$ python3 -q
>>> import numpy as np
>>> np.set_printoptions(precision=4, suppress=True, linewidth=140)
>>> rnd = lambda a: np.round(a, 4) + 0
>>> F = np.load("w.npy")
>>> F
array([[-0.0761,  0.2497,  0.6715,  0.3643,  0.8082,  0.4533, -0.4017,  0.38  ],
       [ 1.5556,  2.7905,  6.661 ,  0.5845,  1.9614,  0.0156,  1.5859,  2.947 ],
       [-0.085 , -0.2725, -0.2535, -0.1956, -0.2756, -0.029 ,  0.0278, -0.2127],
       [ 2.9084,  5.6532, 14.683 ,  3.2009,  3.3686,  0.0275,  2.7196,  6.1389],
       [-0.9067, -1.986 , -3.1818, -0.7063, -0.9115,  0.7998, -0.8301, -2.0748],
       [-1.5844, -2.1143, -5.4019, -1.1744, -1.1693,  0.5293, -1.287 , -2.3775],
       [ 0.6881,  0.8675,  1.6029,  0.5211,  0.2017,  0.6278,  0.1923,  0.8728],
       [-0.1904,  0.7945,  0.8621,  0.4716,  0.1136, -0.2055,  0.0237,  0.6733],
       [-0.6912, -1.8102, -3.7096, -0.808 , -0.8712,  0.6622, -0.8515, -1.3091],
       [-0.1668, -0.8292, -2.9279, -0.9579, -0.0376, -0.2606, -0.4312, -1.0951],
       [ 1.3726,  2.2425,  5.9378,  1.1095,  0.9815,  0.5563,  1.0661,  2.1186],
       [ 1.5193,  2.7777,  7.472 ,  1.6297,  1.3225, -0.0921,  1.0972,  2.7802],
       [ 0.3937,  1.5355,  4.168 ,  0.995 ,  1.4094,  0.3555,  1.1052,  1.5574],
       [-1.1239, -1.1647, -3.4141, -0.3419, -0.3012,  0.0214, -0.6288, -1.6042],
       [-1.2675, -1.4596, -3.9039, -0.8684, -0.6428,  0.158 , -1.0733, -1.6155],
       [ 1.2462,  2.7328,  5.734 ,  0.8413,  0.9874,  0.    ,  1.4602,  2.2823],
       [-0.607 , -1.8232, -3.7621, -0.2229, -0.4547,  0.002 , -1.0857, -1.6286],
       [ 1.4578,  2.9751,  6.3801,  1.0468,  1.1318, -0.4829,  1.4434,  2.7221],
       [-0.314 , -1.3852, -3.8695, -0.8758, -0.5622, -0.2649, -0.516 , -1.2588],
       [ 0.5496,  1.3956,  3.9406,  1.068 ,  0.4861, -0.1205,  0.4761,  1.0293],
       [ 0.2853, -0.2428,  0.5651,  0.3605, -0.1086, -0.7496, -0.2992,  0.2394],
       [-0.9225, -1.3069, -3.23  , -0.8522, -0.7614,  0.6911, -0.1467, -1.3431]])
>>> rnd(np.abs(np.linalg.svd(F)[2][-1]))
array([0.4359, 0.4897, 0.1147, 0.2988, 0.1562, 0.0868, 0.0261, 0.6597])
>>> np.argsort(-np.linalg.norm(F, axis=0).round(6), kind="stable")[:3]
array([2, 7, 1])
>>> d = np.linalg.norm(F[:, None] - F[None], axis=-1)
>>> np.unravel_index(d.round(6).argmax(), d.shape)
(np.int64(3), np.int64(5))
>>> (d + 1e9 * np.eye(22)).round(6).argmin(axis=1)
array([ 7, 17, 20, 11,  8, 14,  7,  0, 14, 18, 15, 17, 19, 14,  8, 10, 14, 15, 16, 12,  2,  8])
>>> d[14].round(6).argsort(kind="stable")[:4]
array([14,  8, 13, 16])
>>> W2 = F[[1, 14]].astype(float)
>>> for _ in range(6):
...     idx = np.linalg.norm(F[:, None] - W2, axis=-1).argmin(axis=1)
...     W2 = np.array([F[idx == j].mean(axis=0) for j in range(2)])
... 
>>> idx
array([1, 0, 1, 0, 1, 1, 1, 1, 1, 1, 0, 0, 0, 1, 1, 0, 1, 0, 1, 0, 1, 1])
>>> np.abs(W2[1] - W2[0]).argmax()
np.int64(2)
>>> arr = np.array([[3.0, 1.0, 1.0, 1.0, 1.0, 1.0, 1.0, 1.0],
...     [1.0, 3.0, 1.0, 1.0, 1.0, 1.0, 1.0, 1.0],
...     [1.0, 1.0, 3.0, 1.0, 1.0, 1.0, 1.0, 1.0],
...     [1.0, 1.0, 1.0, 3.0, 1.0, 1.0, 1.0, 1.0],
...     [1.0, 1.0, 1.0, 1.0, 3.0, 1.0, 1.0, 1.0],
...     [1.0, 1.0, 1.0, 1.0, 1.0, 3.0, 1.0, 1.0],
...     [1.0, 1.0, 1.0, 1.0, 1.0, 1.0, 3.0, 1.0],
...     [1.0, 1.0, 1.0, 1.0, 1.0, 1.0, 1.0, 3.0]])
>>> arr @ (-1.0) ** np.arange(8)
array([ 2., -2.,  2., -2.,  2., -2.,  2., -2.])
>>> rnd(np.abs(np.linalg.eigvals(arr)).max())
np.float64(10.0)
>>> rnd(np.linalg.det(arr))
np.float64(1280.0)
>>> np.allclose(arr, arr.T)
True
>>> np.trace(arr)
np.float64(24.0)
>>> u, r1 = arr[7], arr[1]
>>> u @ u
np.float64(16.0)
>>> pr = (u @ r1) / (u @ u) * u
>>> pr
array([0.75, 0.75, 0.75, 0.75, 0.75, 0.75, 0.75, 2.25])
>>> rnd(np.linalg.norm(u + r1) ** 2 + np.linalg.norm(u - r1) ** 2)
np.float64(64.0)
>>> r1 - pr
array([ 0.25,  2.25,  0.25,  0.25,  0.25,  0.25,  0.25, -1.25])
>>> Q, R = np.linalg.qr(arr)
>>> rnd(np.abs(np.diag(R)))
array([4.    , 2.6458, 2.3905, 2.2804, 2.2188, 2.1794, 2.1521, 2.132 ])
>>> abs(R[0, 0]), rnd(np.linalg.norm(arr[:, 0]))
(np.float64(4.0), np.float64(4.0))
>>> np.trace(Q @ Q.T)
np.float64(8.0)
>>> np.allclose(R.T @ R, arr.T @ arr)
True
>>> W0 = np.loadtxt("data.csv", delimiter=",")
>>> W0
array([[ 3.,  0., -2.,  2., -1.,  0.,  1.,  2.,  3., -3.],
       [ 0.,  1.,  1.,  2.,  3.,  3., -1., -2., -3.,  0.],
       [ 0.,  0., -2., -2., -1.,  1.,  1.,  3., -2., -2.],
       [ 0.,  0.,  0.,  0., -1., -3.,  3.,  1.,  0., -1.],
       [ 0.,  0.,  0.,  0., -2., -2.,  1., -1., -1.,  0.],
       [ 0.,  0.,  0.,  0.,  0., -1., -2.,  0.,  2.,  0.],
       [ 0.,  0.,  0.,  0.,  0.,  0., -2.,  0., -3., -2.],
       [ 0.,  0.,  0.,  0.,  0.,  0.,  0.,  3.,  3.,  3.],
       [ 0.,  0.,  0.,  0.,  0.,  0.,  0.,  0.,  3.,  1.],
       [ 0.,  0.,  0.,  0.,  0.,  0.,  0.,  0.,  0., -2.]])
>>> [round(float(x), 4) for x in np.linalg.svd(W0, compute_uv=False)[:3]]
[8.8575, 7.1939, 5.669]
>>> np.linalg.cond(W0) > 100
np.True_
>>> np.linalg.lstsq(W0[:-1].T, W0[-1])[2]
np.int32(9)
>>> rnd(W0 @ np.linalg.pinv(W0) @ W0)
array([[ 3.,  0., -2.,  2., -1.,  0.,  1.,  2.,  3., -3.],
       [ 0.,  1.,  1.,  2.,  3.,  3., -1., -2., -3.,  0.],
       [ 0.,  0., -2., -2., -1.,  1.,  1.,  3., -2., -2.],
       [ 0.,  0.,  0.,  0., -1., -3.,  3.,  1.,  0., -1.],
       [ 0.,  0.,  0.,  0., -2., -2.,  1., -1., -1.,  0.],
       [ 0.,  0.,  0.,  0.,  0., -1., -2.,  0.,  2.,  0.],
       [ 0.,  0.,  0.,  0.,  0.,  0., -2.,  0., -3., -2.],
       [ 0.,  0.,  0.,  0.,  0.,  0.,  0.,  3.,  3.,  3.],
       [ 0.,  0.,  0.,  0.,  0.,  0.,  0.,  0.,  3.,  1.],
       [ 0.,  0.,  0.,  0.,  0.,  0.,  0.,  0.,  0., -2.]])
>>> np.unique(W0.round(6), axis=0).shape
(10, 10)
>>> rnd(np.trace(np.linalg.pinv(W0) @ W0))
np.float64(9.0)
>>> Uu, sv, vt = np.linalg.svd(W0)
>>> rnd(sv)
array([8.8575, 7.1939, 5.669 , 4.7352, 3.6011, 2.1073, 1.8114, 0.5621, 0.4761, 0.    ])
>>> np.argmax(sv[:-1] / (sv[1:] + 1e-6)) + 1
np.int64(9)
>>> Y = Uu[:, :9] @ np.diag(sv[:9]) @ vt[:9]
>>> np.linalg.matrix_rank(W0, rtol=0.05)
np.int64(9)
>>> rnd(np.linalg.norm(W0 - Y) / np.linalg.norm(W0))
np.float64(0.0)
>>> rnd(np.linalg.norm(W0 - Y, 2)), rnd(sv[9])
(np.float64(0.0), np.float64(0.0))
>>> A = np.vander(np.arange(3) - 1, 4, increasing=True)
>>> A
array([[ 1, -1,  1, -1],
       [ 1,  0,  0,  0],
       [ 1,  1,  1,  1]])
>>> Y = A / np.linalg.norm(A, axis=1)
Traceback (most recent call last):
  File "<python-input-49>", line 1, in <module>
    Y = A / np.linalg.norm(A, axis=1)
        ~~^~~~~~~~~~~~~~~~~~~~~~~~~~~
ValueError: operands could not be broadcast together with shapes (3,4) (3,) 
>>> Y = A / np.linalg.norm(A, axis=1, keepdims=True)
>>> cov = Y @ Y.T
>>> (np.abs(cov) > 0.9).astype(int)
array([[1, 0, 0],
       [0, 1, 0],
       [0, 0, 1]])
>>> (cov - 2 * np.eye(3)).round(6).argmax(axis=1)
array([1, 0, 1])
>>> rnd(np.degrees(np.arccos(np.clip(cov[2, 1], -1, 1))))
np.float64(60.0)
>>> np.argwhere(np.triu(np.abs(cov) > 0.95, 1))
array([], shape=(0, 2), dtype=int64)
>>> cov
array([[1. , 0.5, 0. ],
       [0.5, 1. , 0.5],
       [0. , 0.5, 1. ]])
>>> cov = A.T @ A
>>> rnd(np.linalg.svd(A, compute_uv=False) ** 2)
array([4.5616, 4.    , 0.4384])
>>> np.linalg.matrix_rank(cov)
np.int64(3)
>>> np.trace(cov), (A ** 2).sum()
(np.int64(9), np.int64(9))
>>> rnd(np.linalg.eigvalsh(cov)[::-1])
array([4.5616, 4.    , 0.4384, 0.    ])
>>> cov
array([[3, 0, 2, 0],
       [0, 2, 0, 2],
       [2, 0, 2, 0],
       [0, 2, 0, 2]])
>>> def softmax(z):
...     e = np.exp(z - z.max(axis=-1, keepdims=True))
...     return e / e.sum(axis=-1, keepdims=True)
... 
>>> rnd(softmax(A).sum(axis=1))
array([1., 1., 1.])
>>> rnd(softmax(A[0] + 3))
array([0.4404, 0.0596, 0.4404, 0.0596])
>>> att = A @ A.T / np.sqrt(4)
>>> rnd(softmax(att))
array([[0.7361, 0.1643, 0.0996],
       [0.3333, 0.3333, 0.3333],
       [0.0996, 0.1643, 0.7361]])
>>> th = np.radians(120)
>>> R = np.eye(4)
>>> R[2, 2] = R[1, 1] = np.cos(th)
>>> R[2, 1], R[1, 2] = -np.sin(th), np.sin(th)
>>> rnd(R)
array([[ 1.   ,  0.   ,  0.   ,  0.   ],
       [ 0.   , -0.5  ,  0.866,  0.   ],
       [ 0.   , -0.866, -0.5  ,  0.   ],
       [ 0.   ,  0.   ,  0.   ,  1.   ]])
>>> Y = A @ R.T
>>> np.allclose(np.linalg.norm(A, axis=1), np.linalg.norm(Y, axis=1))
True
>>> rnd(np.linalg.svd(A, compute_uv=False)), rnd(np.linalg.svd(Y, compute_uv=False))
(array([2.1358, 2.    , 0.6622]), array([2.1358, 2.    , 0.6622]))
>>> np.allclose(A @ A.T, Y @ Y.T)
True
>>> rnd(Y)
array([[ 1.   ,  1.366,  0.366, -1.   ],
       [ 1.   ,  0.   ,  0.   ,  0.   ],
       [ 1.   ,  0.366, -1.366,  1.   ]])
>>> mat = np.loadtxt("out6.csv", delimiter=",")
>>> mat
array([[-1.3022,  1.3097,  1.7339,  0.6599, -0.8943,  0.3942,  0.339 , -1.0377],
       [ 1.1346, -0.4632,  0.6789,  1.144 ,  1.1529, -0.3037, -1.7869, -1.0555],
       [ 0.1719, -0.0997, -0.072 ,  0.776 ,  0.1964, -2.7232, -0.7197,  0.6171],
       [-0.1044, -0.1321, -0.1538,  0.4342,  2.8061, -0.2634, -0.0652, -0.9008],
       [ 1.2278,  0.0265,  0.7329,  1.1683,  1.1246,  1.5871,  0.642 , -1.1807],
       [-0.0424,  1.3213, -1.5137,  1.1602, -0.7273,  0.1002,  0.3382,  1.7209],
       [-0.1643, -0.7495, -0.1846, -2.245 ,  1.1923,  0.4385,  0.2458,  1.2896],
       [ 1.0786,  1.885 , -0.3203,  1.0724,  1.5025,  0.714 , -0.3494,  0.3758],
       [-0.2774,  1.1928, -0.805 , -0.9055, -1.1937, -0.6422, -1.9494, -0.6282],
       [ 0.2529,  0.0831,  1.541 ,  0.6707,  1.1658,  1.0965,  1.4307, -1.2233],
       [-0.7167, -1.1531, -1.3536,  1.1341, -0.8556, -0.9138, -1.5266, -0.3748],
       [-0.9477, -0.3106, -0.6325, -0.1466,  0.7786, -2.521 , -0.4179,  0.6691],
       [-0.7302,  0.6729, -1.3975,  0.6602, -0.1035,  1.4458,  0.4731,  1.8168],
       [-1.413 , -1.4942, -0.2713, -0.1612, -1.9302, -0.3215, -0.81  ,  0.4315],
       [ 1.5126,  1.3773, -0.2892,  1.4974,  0.4973,  1.0055,  0.6233,  0.9177],
       [ 0.7731, -1.7344, -0.3701,  0.0203, -0.8302, -0.0127,  1.9751,  0.8162],
       [-1.1267, -0.1   ,  0.6595, -0.4438,  0.7421, -1.4959,  0.7843, -1.9196],
       [ 0.1163,  1.5342, -1.0167,  0.3312,  1.3641, -1.7466,  0.0906, -0.7549],
       [ 1.2385, -1.5838, -0.066 , -0.2369,  1.1487, -1.5435,  1.003 ,  0.4349],
       [-0.135 ,  0.022 ,  0.8422, -0.7831,  0.0068,  0.8522, -1.8376, -1.8857],
       [ 0.6802, -0.8754, -0.0781,  2.1564, -0.7242, -0.4847,  1.5161, -0.2386]])
>>> cov = np.cov(mat, rowvar=False)
>>> rnd(np.polyfit(mat[:, 3], mat[:, 0], 1))
array([ 0.3396, -0.0704])
>>> np.argsort(-mat.std(axis=0).round(6), kind="stable")
array([5, 4, 6, 7, 1, 3, 0, 2])
